In [1]: import numpy as np

In [2]: np.set_printoptions(precision=1, suppress=True, linewidth=120, sign=" ")

In [3]: M = np.loadtxt("data.csv", delimiter=",")

In [4]: print(M)
[[ 3.  5.  0.  0.  5.  4.  5.  5.  0.]
 [ 0.  1.  3.  1.  1.  5.  4.  0.  2.]
 [ 3.  1.  2.  5.  5.  0.  2.  5.  1.]
 [ 2.  5.  1.  0.  1.  3.  5.  4.  5.]
 [ 1.  5.  2.  0.  5.  4.  5.  4.  2.]
 [ 1.  2.  3.  3.  1.  3.  2.  4.  5.]
 [ 4.  2.  0.  3.  3.  3.  5.  0.  1.]
 [ 0.  2.  3.  2.  2.  1.  1.  2.  1.]
 [ 4.  0.  4.  4.  1.  2.  0.  1.  1.]]

In [5]: B = M[0, 0] * M[1:] - np.outer(M[1:, 0], M[0])

In [6]: print(B)
[[  0.   3.   9.   3.   3.  15.  12.   0.   6.]
 [  0. -12.   6.  15.   0. -12.  -9.   0.   3.]
 [  0.   5.   3.   0.  -7.   1.   5.   2.  15.]
 [  0.  10.   6.   0.  10.   8.  10.   7.   6.]
 [  0.   1.   9.   9.  -2.   5.   1.   7.  15.]
 [  0. -14.   0.   9. -11.  -7.  -5. -20.   3.]
 [  0.   6.   9.   6.   6.   3.   3.   6.   3.]
 [  0. -20.  12.  12. -17. -10. -20. -17.   3.]]

In [7]: print(M[:, 0] / M[0, 0])
[ 1.   0.   1.   0.7  0.3  0.3  1.3  0.   1.3]

In [8]: x0 = np.array([2, 0, 1, 0, 2, 1, 0, 2, 1])

In [9]: rhs = M @ x0

In [10]: print(rhs)
[ 30.  12.  29.  23.  28.  23.  18.  13.  19.]

In [11]: print(np.round(np.linalg.solve(M, M[:, 1]), 1) + 0)
[ 0.  1.  0.  0.  0.  0.  0.  0.  0.]

In [12]: print(np.round(np.linalg.solve(M, rhs + M[:, 7]), 1) + 0)
[ 2.  0.  1.  0.  2.  1.  0.  3.  1.]

In [13]: print(np.round(np.linalg.solve(M, 2 * rhs), 1) + 0)
[ 4.  0.  2.  0.  4.  2.  0.  4.  2.]

In [14]: f, g = M[5], M[7]

In [15]: print(f @ g)
39.0

In [16]: print(f @ f)
78.0

In [17]: p = (f @ g) / (f @ f) * f

In [18]: print(np.linalg.matrix_rank(np.outer(f, g)))
1

In [19]: print((g - p) @ f)
0.0

In [20]: blk = np.stack([M, -1 * M, M[::-1]])

In [21]: print(np.linalg.matrix_rank(blk.reshape(3, -1)))
2

In [22]: print((blk @ M.T).shape)
(3, 9, 9)

In [23]: E = np.load("layer12.npy")

In [24]: print(E.round(1) + 0)
[[ 0.5  0.5  0.1]
 [ 0.5  0.5  0.1]
 [ 0.1  0.1  0. ]]

In [25]: # symmetric

In [26]: vals, vecs = np.linalg.eigh(E)

In [27]: print(round(vals.sum(), 1), np.trace(E))
1.0 1.0

In [28]: print(np.round(vecs.T @ vecs, 1) + 0)
[[ 1.  0.  0.]
 [ 0.  1.  0.]
 [ 0.  0.  1.]]

In [29]: print(np.abs(vecs[:, -1]))
[ 0.7  0.7  0.1]

In [30]: print(vals.round(1) + 0)
[ 0.  0.  1.]

In [31]: rank = np.linalg.matrix_rank(E)

In [32]: print(rank)
1

In [33]: null = np.linalg.svd(E)[2][rank:].T

In [34]: print([int(np.linalg.matrix_rank(E[:i])) for i in range(1, len(E) + 1)])
[1, 1, 1]

In [35]: print(np.linalg.matrix_rank(E.T @ E), np.linalg.matrix_rank(E @ E.T))
1 1

In [36]: A = np.loadtxt("arr.csv", delimiter=",")

In [37]: print(A)
[[-7. -7. -7. -7.]
 [ 5. -7.  5. -7.]
 [-7. -7. -7. -7.]
 [ 5. -7.  5. -7.]]

In [38]: # row 2 repeats row 0

In [39]: print(np.linalg.cond(A) > 100)
True

In [40]: print(np.linalg.matrix_rank(A, rtol=0.1))
2

In [41]: print([round(float(x), 1) for x in np.linalg.svd(A, compute_uv=False)[:3]])
[20.4, 16.4, 0.0]

In [42]: B = np.array([[2, 1, 2], [3, 3, 0], [3, 2, 3], [0, 2, 3]])

In [43]: print(np.linalg.matrix_rank(A @ B))
2

In [44]: print(A @ B)
[[-56. -56. -56.]
 [  4. -20.   4.]
 [-56. -56. -56.]
 [  4. -20.   4.]]

In [45]: print(np.einsum("ij,ij->i", A, A))
[ 196.  148.  196.  148.]

In [46]: hat = np.triu(np.array([[1, 1, 2, 1], [0, 2, 1, 1], [2, 0, 1, 1], [2, 0, 0, 0]]), 1) + np.eye(4)

In [47]: B = hat @ A @ np.linalg.inv(hat)

In [48]: print(round(float(np.linalg.det(B)), 1))
-0.0

In [49]: print(B)
[[-11. -24.  35. -35.]
 [  3. -24.  21. -21.]
 [ -2. -12.  14. -14.]
 [  5. -12.   7.  -7.]]

In [50]: print(np.round(np.poly(B), 1) + 0)
[   1.   28.  336.    0.    0.]

In [51]: print(np.linalg.matrix_rank(B))
2

In [52]: print(hat @ A - A @ hat)
[[ -4. -21.  17.  -7.]
 [ -2. -19.  -5. -17.]
 [  5.   0.  26.  14.]
 [  0.  -5.  -3.  -3.]]

In [53]: print(np.abs(np.diag(np.linalg.qr(A)[1])) > 1e-9)
[ True  True False False]

In [54]: print(A @ np.linalg.pinv(A) @ A)
[[-7. -7. -7. -7.]
 [ 5. -7.  5. -7.]
 [-7. -7. -7. -7.]
 [ 5. -7.  5. -7.]]

In [55]: print(np.linalg.lstsq(A[:-1].T, A[-1])[2])
2

In [56]: np.linalg.inv(A)
LinAlgError: Singular matrix


In [57]: print(np.unique(A.round(6), axis=0).shape)
(2, 4)

In [58]: feats = np.load("dump.npy")

In [59]: print(feats)
[[ 1.1  2.1  0.2 -2. ]
 [ 0.9  1.9 -0.1 -2. ]
 [ 1.   2.1 -0.1 -2. ]
 [ 1.   2.1  0.  -2. ]
 [ 1.   2.1  0.  -2. ]
 [ 1.1  2.   0.1 -2. ]
 [ 1.1  2.1  0.  -2.2]
 [ 0.9  2.   0.1 -2.2]
 [ 1.3  2.1  0.1 -1.9]
 [ 1.   1.8  0.  -1.9]
 [ 1.   2.  -0.1 -2.1]
 [ 1.1  1.9  0.  -1.9]
 [ 1.1  1.7  0.  -2.1]
 [ 1.1  2.1  0.1 -2. ]
 [ 0.9  2.   0.1 -2. ]
 [ 1.1  1.9  0.  -2.2]
 [ 1.   2.1 -0.1 -2.1]
 [ 2.   1.9  0.8  2. ]
 [ 1.9  2.1  0.9  2.1]
 [ 1.8  2.1  1.   2.1]
 [ 2.1  2.1  1.1  2. ]
 [ 2.   2.   1.1  1.8]
 [ 1.9  2.1  1.   1.8]
 [ 2.   2.   0.9  1.8]
 [ 1.9  2.1  0.9  1.9]
 [ 2.   2.1  1.1  2. ]
 [ 2.   1.8  1.   1.9]
 [ 2.1  2.1  1.   1.9]
 [ 2.   1.9  1.2  2. ]
 [ 2.1  2.2  1.   2. ]
 [ 2.1  2.2  1.1  2.1]
 [ 2.2  2.1  0.9  2.1]
 [ 2.1  1.8  0.8  1.8]
 [ 2.1  1.9  0.8  2. ]]

In [60]: # rows 3 and 4 are equal

In [61]: B = np.c_[feats[:, :1] @ np.array([[1]]), np.array([-2, -3, 2, 0, -1, 2, -2, -2, -2, 2, -3, -2, 3, 0, 1, 3, 2, -3, -3, 3, -1, 3, -2, -3, -2, 2, -3, -2, -1, 0, 1, -3, 0, 0])]

In [62]: print(B)
[[ 1.1 -2. ]
 [ 0.9 -3. ]
 [ 1.   2. ]
 [ 1.   0. ]
 [ 1.  -1. ]
 [ 1.1  2. ]
 [ 1.1 -2. ]
 [ 0.9 -2. ]
 [ 1.3 -2. ]
 [ 1.   2. ]
 [ 1.  -3. ]
 [ 1.1 -2. ]
 [ 1.1  3. ]
 [ 1.1  0. ]
 [ 0.9  1. ]
 [ 1.1  3. ]
 [ 1.   2. ]
 [ 2.  -3. ]
 [ 1.9 -3. ]
 [ 1.8  3. ]
 [ 2.1 -1. ]
 [ 2.   3. ]
 [ 1.9 -2. ]
 [ 2.  -3. ]
 [ 1.9 -2. ]
 [ 2.   2. ]
 [ 2.  -3. ]
 [ 2.1 -2. ]
 [ 2.  -1. ]
 [ 2.1  0. ]
 [ 2.1  1. ]
 [ 2.2 -3. ]
 [ 2.1  0. ]
 [ 2.1  0. ]]

In [63]: print(np.round(np.linalg.norm(B - feats @ np.linalg.lstsq(feats, B)[0], axis=0), 1) + 0)
[  0.   11.7]

In [64]: print(np.linalg.matrix_rank(B))
2

In [65]: print(B - B[0])
[[ 0.   0. ]
 [-0.2 -1. ]
 [-0.1  4. ]
 [-0.1  2. ]
 [-0.1  1. ]
 [ 0.   4. ]
 [ 0.   0. ]
 [-0.2  0. ]
 [ 0.2  0. ]
 [-0.1  4. ]
 [-0.1 -1. ]
 [ 0.   0. ]
 [ 0.   5. ]
 [ 0.   2. ]
 [-0.2  3. ]
 [ 0.   5. ]
 [-0.1  4. ]
 [ 0.9 -1. ]
 [ 0.8 -1. ]
 [ 0.7  5. ]
 [ 1.   1. ]
 [ 0.9  5. ]
 [ 0.8  0. ]
 [ 0.9 -1. ]
 [ 0.8  0. ]
 [ 0.9  4. ]
 [ 0.9 -1. ]
 [ 1.   0. ]
 [ 0.9  1. ]
 [ 1.   2. ]
 [ 1.   3. ]
 [ 1.1 -1. ]
 [ 1.   2. ]
 [ 1.   2. ]]

In [66]: print(np.unravel_index(np.abs(B).argmax(), B.shape))
(np.int64(1), np.int64(1))

In [67]: print(B.shape)
(34, 2)

In [68]: B[34]
IndexError: index 34 is out of bounds for axis 0 with size 34


In [69]: print(round(float(np.linalg.norm(B)), 1))
15.6

In [70]: print(B.mean(axis=0))
[ 1.5 -0.5]

In [71]: print(np.count_nonzero(B))
63

In [72]: Xc = feats - feats.mean(axis=0)

In [73]: left, s, VT = np.linalg.svd(Xc, full_matrices=False)

In [74]: print(np.linalg.matrix_rank(Xc))
4

In [75]: print(np.searchsorted(np.cumsum(s ** 2) / (s ** 2).sum(), 0.9) + 1)
1

In [76]: print((np.sign(left[:, 0]) == np.sign(left[0, 0])).astype(int))
[ 1  1  1  1  1  1  1  1  1  1  1  1  1  1  1  1  1  0  0  0  0  0  0  0  0  0  0  0  0  0  0  0  0  0]
